>>> import numpy as np
>>> from numpy import linalg as LA
>>> np.set_printoptions(precision=1, suppress=True, linewidth=200)
>>> F = np.load("m.npy")
>>> print(F)
[[ 2.1 -3.1 -1.1]
 [-4.9  2.6 -3.2]
 [ 6.2 -0.9  3.5]
 [ 3.2 -7.7  5.9]
 [-2.5  6.7 -2.4]
 [-4.2 -0.2 -6. ]
 [-0.6 -0.2 -0.2]
 [-4.8  0.5  6.6]
 [ 3.2  2.  -1.8]
 [-7.7 -0.9  1.4]
 [ 4.6 -5.9  3. ]
 [-9.4  5.  -2.1]
 [ 4.7 -5.5  5.3]
 [ 0.  12.9 -3.7]
 [ 3.2  4.7 -4.3]
 [ 4.6 -5.7  3. ]
 [ 5.  -4.9  0. ]
 [ 6.2 -1.6  1.6]
 [-3.9  0.1 -0.1]
 [-0.4  2.6 -5.2]]
>>> dist = LA.norm(F[:, None] - F[None], axis=-1)
>>> print(np.flatnonzero(dist[19] < dist.mean() / 2))
[ 5 14 19]
>>> print(dist[19].round(6).argsort(kind="stable")[:4])
[19 14  5  1]
>>> print(np.round(LA.norm(F), 1))
34.2
>>> print(F.sum(axis=1))
[ -2.1  -5.5   8.8   1.4   1.8 -10.4  -1.    2.3   3.4  -7.2   1.7  -6.5   4.5   9.2   3.6   1.9   0.1   6.2  -3.9  -3. ]
>>> print(LA.svd(F, compute_uv=False))
[27.8 16.8 10.6]
>>> LA.rank(F)
Traceback (most recent call last):
  File "<python-input-11>", line 1, in <module>
    LA.rank(F)
    ^^^^^^^
AttributeError: module 'numpy.linalg' has no attribute 'rank'
>>> F[:, 3]
Traceback (most recent call last):
  File "<python-input-12>", line 1, in <module>
    F[:, 3]
    ~^^^^^^
IndexError: index 3 is out of bounds for axis 1 with size 3
>>> W2 = F[[15, 2]].astype(float)
>>> for _ in range(5):
...     z = LA.norm(F[:, None] - W2, axis=-1).argmin(axis=1)
...     W2 = np.array([F[z == j].mean(axis=0) for j in range(2)])
... 
>>> print(z)
[0 1 0 0 1 1 1 1 1 1 0 1 0 1 1 0 0 0 1 1]
>>> print(W2)
[[ 4.6 -4.4  2.7]
 [-2.7  3.  -1.8]]
>>> print(np.bincount(z))
[ 8 12]
>>> print(np.abs(W2[1] - W2[0]).argmax())
1
